>>> import numpy as np
>>> np.set_printoptions(suppress=True, linewidth=100)
>>> arr = np.load("test7.npy")
>>> print(arr)
[[1 1 0 7 2 2]
 [0 3 9 8 1 5]
 [0 0 1 9 1 4]
 [0 0 0 1 3 4]
 [0 0 0 0 6 9]
 [0 0 0 0 0 5]]
>>> x0 = np.array([3, -2, 1, 1, 2, 1])
>>> target = arr @ x0
>>> print(target)
[14 18 16 11 21  5]
>>> np.round(np.linalg.solve(arr, target), 2)
array([ 3., -2.,  1.,  1.,  2.,  1.])
>>> np.linalg.cond(arr) > 100
np.True_
>>> print(np.argsort(-np.linalg.norm(arr, axis=0).round(6), kind="stable")[:3])
[3 5 2]
>>> np.round(np.abs(np.linalg.svd(arr)[2][-1]), 2) + 0
array([0.77, 0.6 , 0.22, 0.02, 0.  , 0.  ])
>>> print(np.linalg.matrix_rank(arr, rtol=0.1))
4
>>> rng = np.random.default_rng(490)
>>> z = rng.permutation(6)
>>> Y = arr[:, z] * rng.choice([-1, 1], 6)
>>> Y
array([[ 2, -1,  7,  0,  2,  1],
       [ 5, -3,  8, -9,  1,  0],
       [ 4,  0,  9, -1,  1,  0],
       [ 4,  0,  1,  0,  3,  0],
       [ 9,  0,  0,  0,  6,  0],
       [ 5,  0,  0,  0,  0,  0]])
>>> Uu, _, vt = np.linalg.svd(arr.T @ Y)
>>> print(np.round(np.linalg.lstsq(arr, Y)[0], 2) + 0)
[[ 0.  0.  0.  0.  0.  1.]
 [ 0. -1.  0.  0.  0.  0.]
 [ 0.  0.  0. -1.  0.  0.]
 [ 0.  0.  1.  0.  0.  0.]
 [ 0.  0.  0.  0.  1.  0.]
 [ 1.  0.  0.  0.  0.  0.]]
>>> z
array([5, 1, 3, 2, 4, 0])
>>> np.round(Uu @ vt, 2) + 0
array([[ 0.,  0.,  0.,  0.,  0.,  1.],
       [ 0., -1.,  0.,  0.,  0.,  0.],
       [ 0.,  0.,  0., -1.,  0.,  0.],
       [ 0.,  0.,  1.,  0.,  0.,  0.],
       [ 0.,  0.,  0.,  0.,  1.,  0.],
       [ 1.,  0.,  0.,  0.,  0.,  0.]])
>>> np.prod(np.diag(arr)), round(np.linalg.det(arr), 2)
(np.int64(90), np.float64(90.0))
>>> arr @ arr
array([[  1,   4,   9,  22,  36,  63],
       [  0,   9,  36, 113,  42, 117],
       [  0,   0,   1,  18,  34,  69],
       [  0,   0,   0,   1,  21,  51],
       [  0,   0,   0,   0,  36,  99],
       [  0,   0,   0,   0,   0,  25]])
>>> mat = np.loadtxt("data.csv", delimiter=",")
>>> print(mat)
[[ 8.37  3.8  -3.56 -0.83 -6.4  -4.65]
 [ 9.79  3.93 -3.71 -0.62 -7.35 -4.05]
 [ 8.46  3.79 -2.88  0.22 -6.2  -2.61]
 [ 3.05  3.85  0.04  2.24 -1.81  0.57]
 [ 5.15  2.35 -1.78  0.01 -3.8  -1.93]
 [ 5.58  2.01 -2.69 -1.2  -4.36 -3.76]
 [ 8.2   1.59 -3.11 -0.84 -6.04 -2.33]
 [ 7.78  2.68 -2.28  0.68 -5.52 -0.94]
 [ 4.09  2.23 -0.34  1.68 -2.6   1.28]
 [ 2.61  2.35 -2.36 -1.58 -2.51 -5.24]
 [ 9.27  2.42 -4.55 -2.25 -7.33 -5.83]
 [ 5.58  1.69 -1.35  0.82 -3.86  0.2 ]
 [ 3.84  2.6  -1.83 -0.14 -3.18 -2.63]
 [10.5   4.98 -4.29 -0.81 -7.97 -5.94]
 [ 5.99  1.2  -4.26 -3.44 -5.04 -7.3 ]
 [ 5.48  1.77 -3.55 -2.26 -4.62 -5.47]
 [ 6.89  4.73 -2.6   0.28 -4.99 -3.82]
 [-0.92  1.96  0.43  0.74  0.57 -0.96]
 [ 1.68  1.77 -1.68 -1.21 -1.65 -3.24]
 [ 5.26  4.95 -0.94  2.29 -3.77 -0.76]]
>>> x0 = np.array([2, -2, 3, -1, 0, -1])
>>> target = mat @ x0
>>> np.round(np.linalg.solve(mat.T @ mat, mat.T @ target), 2) + 0
array([ 2., -2.,  3., -1.,  0., -1.])
>>> np.round(np.linalg.pinv(mat) @ mat, 2) + 0
array([[1., 0., 0., 0., 0., 0.],
       [0., 1., 0., 0., 0., 0.],
       [0., 0., 1., 0., 0., 0.],
       [0., 0., 0., 1., 0., 0.],
       [0., 0., 0., 0., 1., 0.],
       [0., 0., 0., 0., 0., 1.]])
>>> target = target + 0.1 * rng.normal(size=20)
>>> target.round(2)
array([ 4.01,  5.21,  3.33, -4.16,  2.18,  3.67,  7.05,  3.66, -0.27,  0.43,  7.96,  2.88, -0.3 ,
        4.82,  7.48,  4.61,  0.14, -4.28, -0.77, -3.83])
>>> c, *_ = np.linalg.lstsq(mat, target)
>>> c.round(2)
array([ 2.22, -1.98,  2.16, -0.77,  0.66, -0.89])
>>> M = np.loadtxt("x.csv", delimiter=",")
>>> M.round(2)
array([[-17.91,  -4.72,   0.45,   7.34,   1.69],
       [ -6.78, -14.89,   9.36,  -1.18,  -6.59],
       [-15.21, -10.89,   5.21,   4.16,  -2.37],
       [ 16.58,  -2.13,   4.14,  -8.76,  -5.15],
       [ -1.69, -14.84,  10.14,  -3.66,  -7.79],
       [  8.28,  14.64,  -8.94,   0.37,   6.1 ],
       [-17.19,  -7.76,   2.7 ,   6.07,  -0.16],
       [ 17.32,   7.42,  -2.44,  -6.24,  -0.05],
       [  8.55,  14.58,  -8.86,   0.22,   6.  ],
       [ 17.78,   5.72,  -1.17,  -6.98,  -1.1 ],
       [-15.6 , -10.45,   4.84,   4.48,  -2.03]])
>>> # rank 2
>>> rank = np.linalg.matrix_rank(M)
>>> rank
np.int64(2)
>>> null = np.linalg.svd(M)[2][rank:].T
>>> np.allclose(M @ null, 0)
True
>>> np.linalg.matrix_rank(M.T @ M), np.linalg.matrix_rank(M @ M.T)
(np.int64(2), np.int64(2))
>>> print(null.shape)
(5, 3)
>>> print(round(np.trace(np.linalg.pinv(M) @ M), 2))
2.0
>>> try:
...     np.linalg.inv(M)
... except np.linalg.LinAlgError as e:
...     print(repr(e))
... 
LinAlgError('Last 2 dimensions of the array must be square')
>>> np.round(M @ np.linalg.pinv(M) @ M, 2)
array([[-17.91,  -4.72,   0.45,   7.34,   1.69],
       [ -6.78, -14.89,   9.36,  -1.18,  -6.59],
       [-15.21, -10.89,   5.21,   4.16,  -2.37],
       [ 16.58,  -2.13,   4.14,  -8.76,  -5.15],
       [ -1.69, -14.84,  10.14,  -3.66,  -7.79],
       [  8.28,  14.64,  -8.94,   0.37,   6.1 ],
       [-17.19,  -7.76,   2.7 ,   6.07,  -0.16],
       [ 17.32,   7.42,  -2.44,  -6.24,  -0.05],
       [  8.55,  14.58,  -8.86,   0.22,   6.  ],
       [ 17.78,   5.72,  -1.17,  -6.98,  -1.1 ],
       [-15.6 , -10.45,   4.84,   4.48,  -2.03]])
